>>> import numpy as np
>>> np.set_printoptions(precision=3, suppress=True, linewidth=200)
>>> m1 = np.load("data.npy")
>>> m1
array([[  4.,   1.,   1.,  -1.],
       [  8.,  -3.,  -3.,   3.],
       [  8.,  -3.,  -3.,   3.],
       [ 16., -11., -11.,  11.]])
>>> left, sig, Vh = np.linalg.svd(m1)
>>> vecs = Vh[:(sig > 1e-8).sum()]
>>> rng = np.random.default_rng(54)
>>> vec = m1[3] + 4 * m1[0] + rng.integers(2) * np.eye(4)[1]
>>> vec
array([32., -7., -7.,  7.])
>>> np.diag(vecs.T @ vecs)
array([1.   , 0.333, 0.333, 0.333])
>>> np.allclose(vecs.T @ vecs @ vec, vec)
True
>>> X = np.loadtxt("test4.csv", delimiter=",")
>>> X
array([[ 1.   ,  0.   ,  0.   ,  0.   ,  0.   ,  0.   ,  0.   ,  0.   ,  0.   ,  0.   ,  0.   ,  0.   ,  0.   ],
       [ 0.   ,  1.   ,  0.   ,  0.   ,  0.   ,  0.   ,  0.   ,  0.   ,  0.   ,  0.   ,  0.   ,  0.   ,  0.   ],
       [ 0.   ,  0.   ,  1.   ,  0.   ,  0.   ,  0.   ,  0.   ,  0.   ,  0.   ,  0.   ,  0.   ,  0.   ,  0.   ],
       [ 0.   ,  0.   ,  0.   ,  1.   ,  0.   ,  0.   ,  0.   ,  0.   ,  0.   ,  0.   ,  0.   ,  0.   ,  0.   ],
       [ 0.   ,  0.   ,  0.   ,  0.   ,  0.966,  0.   ,  0.   ,  0.   ,  0.   ,  0.   ,  0.   ,  0.   ,  0.259],
       [ 0.   ,  0.   ,  0.   ,  0.   ,  0.   ,  1.   ,  0.   ,  0.   ,  0.   ,  0.   ,  0.   ,  0.   ,  0.   ],
       [ 0.   ,  0.   ,  0.   ,  0.   ,  0.   ,  0.   ,  1.   ,  0.   ,  0.   ,  0.   ,  0.   ,  0.   ,  0.   ],
       [ 0.   ,  0.   ,  0.   ,  0.   ,  0.   ,  0.   ,  0.   ,  1.   ,  0.   ,  0.   ,  0.   ,  0.   ,  0.   ],
       [ 0.   ,  0.   ,  0.   ,  0.   ,  0.   ,  0.   ,  0.   ,  0.   ,  1.   ,  0.   ,  0.   ,  0.   ,  0.   ],
       [ 0.   ,  0.   ,  0.   ,  0.   ,  0.   ,  0.   ,  0.   ,  0.   ,  0.   ,  1.   ,  0.   ,  0.   ,  0.   ],
       [ 0.   ,  0.   ,  0.   ,  0.   ,  0.   ,  0.   ,  0.   ,  0.   ,  0.   ,  0.   ,  1.   ,  0.   ,  0.   ],
       [ 0.   ,  0.   ,  0.   ,  0.   ,  0.   ,  0.   ,  0.   ,  0.   ,  0.   ,  0.   ,  0.   ,  1.   ,  0.   ],
       [ 0.   ,  0.   ,  0.   ,  0.   , -0.259,  0.   ,  0.   ,  0.   ,  0.   ,  0.   ,  0.   ,  0.   ,  0.966]])
>>> print(round(float(np.linalg.det(X)), 3))
1.0
>>> np.allclose(X, X.T)
False
>>> z = rng.permutation(13)
>>> z
array([12, 11,  5,  6,  9,  3,  0,  2,  7, 10,  4,  8,  1])
>>> Y = X[z][:, z]
>>> print(np.diag(Y))
[0.966 1.    1.    1.    1.    1.    1.    1.    1.    1.    0.966 1.    1.   ]
>>> np.round(np.linalg.det(Y), 3), round(float(np.linalg.det(X[z])), 3)
(np.float64(1.0), -1.0)
>>> def softmax(z):
...     e = np.exp(z - z.max(axis=-1, keepdims=True))
...     return e / e.sum(axis=-1, keepdims=True)
... 
>>> softmax(X[0] + -1)
array([0.185, 0.068, 0.068, 0.068, 0.068, 0.068, 0.068, 0.068, 0.068, 0.068, 0.068, 0.068, 0.068])
>>> np.round(softmax(10 * X[0]), 3) + 0
array([0.999, 0.   , 0.   , 0.   , 0.   , 0.   , 0.   , 0.   , 0.   , 0.   , 0.   , 0.   , 0.   ])
>>> att = X @ X.T / np.sqrt(13)
>>> softmax(att).round(6).argmax(axis=1)
array([ 0,  1,  2,  3,  4,  5,  6,  7,  8,  9, 10, 11, 12])
>>> vec = np.array([3, 1, 2, 3, 0, 0, 3, 1, 3, 3, 0, 1, 2])
>>> rhs = X @ vec
>>> rhs
array([3.   , 1.   , 2.   , 3.   , 0.518, 0.   , 3.   , 1.   , 3.   , 3.   , 0.   , 1.   , 1.932])
>>> np.linalg.solve(X, -2 * rhs)
array([-6., -2., -4., -6.,  0.,  0., -6., -2., -6., -6.,  0., -2., -4.])
>>> np.round(np.linalg.solve(X, rhs + X[:, 12]), 3) + 0
array([3., 1., 2., 3., 0., 0., 3., 1., 3., 3., 0., 1., 3.])
>>> np.linalg.solve(X.T, X[12])
array([0., 0., 0., 0., 0., 0., 0., 0., 0., 0., 0., 0., 1.])
>>> print(np.linalg.solve(X, rhs))
[3. 1. 2. 3. 0. 0. 3. 1. 3. 3. 0. 1. 2.]
>>> Y = np.array([[-2, 0, 1],
...     [0, 1, -2],
...     [1, -1, -2],
...     [0, 2, 0],
...     [3, 3, -2],
...     [-3, 3, 0],
...     [-1, 1, -2],
...     [2, -1, -2],
...     [0, -2, -2],
...     [-1, -1, 3],
...     [2, -3, 3],
...     [-3, -1, 1],
...     [-3, 2, 0]])
>>> np.linalg.matrix_rank(X @ Y)
np.int64(3)
>>> print(np.einsum("ij->j", X))
[1.    1.    1.    1.    0.707 1.    1.    1.    1.    1.    1.    1.    1.225]
>>> np.einsum("ij,ij->i", X, X)
array([1., 1., 1., 1., 1., 1., 1., 1., 1., 1., 1., 1., 1.])
>>> np.vstack([X, Y.T]).shape
(16, 13)
>>> print(np.einsum("ik,kj->ij", X, Y))
[[-2.     0.     1.   ]
 [ 0.     1.    -2.   ]
 [ 1.    -1.    -2.   ]
 [ 0.     2.     0.   ]
 [ 2.121  3.415 -1.932]
 [-3.     3.     0.   ]
 [-1.     1.    -2.   ]
 [ 2.    -1.    -2.   ]
 [ 0.    -2.    -2.   ]
 [-1.    -1.     3.   ]
 [ 2.    -3.     3.   ]
 [-3.    -1.     1.   ]
 [-3.674  1.155  0.518]]
>>> Y.T @ X.T
array([[-2.   ,  0.   ,  1.   ,  0.   ,  2.121, -3.   , -1.   ,  2.   ,  0.   , -1.   ,  2.   , -3.   , -3.674],
       [ 0.   ,  1.   , -1.   ,  2.   ,  3.415,  3.   ,  1.   , -1.   , -2.   , -1.   , -3.   , -1.   ,  1.155],
       [ 1.   , -2.   , -2.   ,  0.   , -1.932,  0.   , -2.   , -2.   , -2.   ,  3.   ,  3.   ,  1.   ,  0.518]])
>>> X @ Y
array([[-2.   ,  0.   ,  1.   ],
       [ 0.   ,  1.   , -2.   ],
       [ 1.   , -1.   , -2.   ],
       [ 0.   ,  2.   ,  0.   ],
       [ 2.121,  3.415, -1.932],
       [-3.   ,  3.   ,  0.   ],
       [-1.   ,  1.   , -2.   ],
       [ 2.   , -1.   , -2.   ],
       [ 0.   , -2.   , -2.   ],
       [-1.   , -1.   ,  3.   ],
       [ 2.   , -3.   ,  3.   ],
       [-3.   , -1.   ,  1.   ],
       [-3.674,  1.155,  0.518]])
>>> data = rng.normal(size=(29, 4)) + 10 * np.array([-1, -2, -1, 2])
>>> print(data)
[[-12.535 -20.298 -10.811  19.766]
 [ -9.926 -21.607  -8.868  18.765]
 [ -9.426 -19.021 -11.133  21.126]
 [ -9.75  -20.341  -9.182  21.597]
 [ -8.624 -19.658 -10.326  19.423]
 [ -9.237 -19.914 -10.549  19.304]
 [-10.993 -20.768  -9.62   19.088]
 [-11.138 -20.726 -11.025  18.969]
 [ -9.108 -18.137 -10.006  20.353]
 [-10.227 -19.472 -11.175  20.137]
 [ -8.557 -21.02  -10.285  19.724]
 [-10.947 -19.312 -10.334  21.388]
 [-10.07  -20.612 -10.881  18.804]
 [ -9.311 -20.226  -8.384  20.031]
 [ -9.502 -19.507 -11.323  20.707]
 [ -9.748 -20.737 -10.153  20.447]
 [ -9.592 -19.447  -9.533  21.219]
 [-10.16  -20.381 -10.329  20.362]
 [-10.624 -21.242 -11.218  21.24 ]
 [ -9.863 -18.729  -9.537  20.001]
 [ -8.442 -18.747  -7.911  18.785]
 [-10.657 -19.727 -12.037  20.335]
 [-11.014 -20.76  -11.283  20.982]
 [ -9.628 -21.495 -11.836  20.935]
 [ -9.091 -20.347  -8.261  20.13 ]
 [ -9.991 -19.299 -10.536  18.994]
 [ -9.119 -20.29  -10.274  21.144]
 [ -9.829 -21.25   -9.325  19.721]
 [-10.031 -20.364  -8.612  20.017]]
>>> Y = np.c_[data[:, :2] @ np.array([[9, 6], [9, 9]]), np.array([-2, 3, -2, -1, 3, 3, -3, -1, 2, -1, 2, 0, -2, 1, -1, 2, 1, -3, 3, 3, -2, -2, -1, -1, -2, 2, -1, 3, -2])]
>>> Y
array([[-295.495, -257.891,   -2.   ],
       [-283.801, -254.021,    3.   ],
       [-256.024, -227.745,   -2.   ],
       [-270.821, -241.571,   -1.   ],
       [-254.542, -228.669,    3.   ],
       [-262.352, -234.642,    3.   ],
       [-285.853, -252.874,   -3.   ],
       [-286.777, -253.364,   -1.   ],
       [-245.206, -217.883,    2.   ],
       [-267.294, -236.612,   -1.   ],
       [-266.185, -240.516,    2.   ],
       [-272.329, -239.489,    0.   ],
       [-276.141, -245.931,   -2.   ],
       [-265.833, -237.901,    1.   ],
       [-261.075, -232.57 ,   -1.   ],
       [-274.361, -245.118,    2.   ],
       [-261.346, -232.57 ,    1.   ],
       [-274.868, -244.388,   -3.   ],
       [-286.796, -254.924,    3.   ],
       [-257.323, -227.735,    3.   ],
       [-244.703, -219.378,   -2.   ],
       [-273.454, -241.483,   -2.   ],
       [-285.961, -252.921,   -1.   ],
       [-280.114, -251.228,   -1.   ],
       [-264.943, -237.669,   -2.   ],
       [-263.615, -233.641,    2.   ],
       [-264.678, -237.32 ,   -1.   ],
       [-279.71 , -250.224,    3.   ],
       [-273.561, -243.466,   -2.   ]])
>>> np.round(np.linalg.lstsq(data, Y[:, 0])[0], 3) + 0
array([9., 9., 0., 0.])
>>> np.round(np.linalg.norm(Y - data @ np.linalg.lstsq(data, Y)[0], axis=0), 3) + 0
array([ 0.   ,  0.   , 10.586])
>>> np.linalg.matrix_rank(np.c_[data, Y])
np.int64(5)
>>> print(np.linalg.norm(np.linalg.qr(data)[0].T @ Y, axis=0) ** 2 / ((Y ** 2).sum(axis=0) + 1e-12))
[1.    1.    0.104]
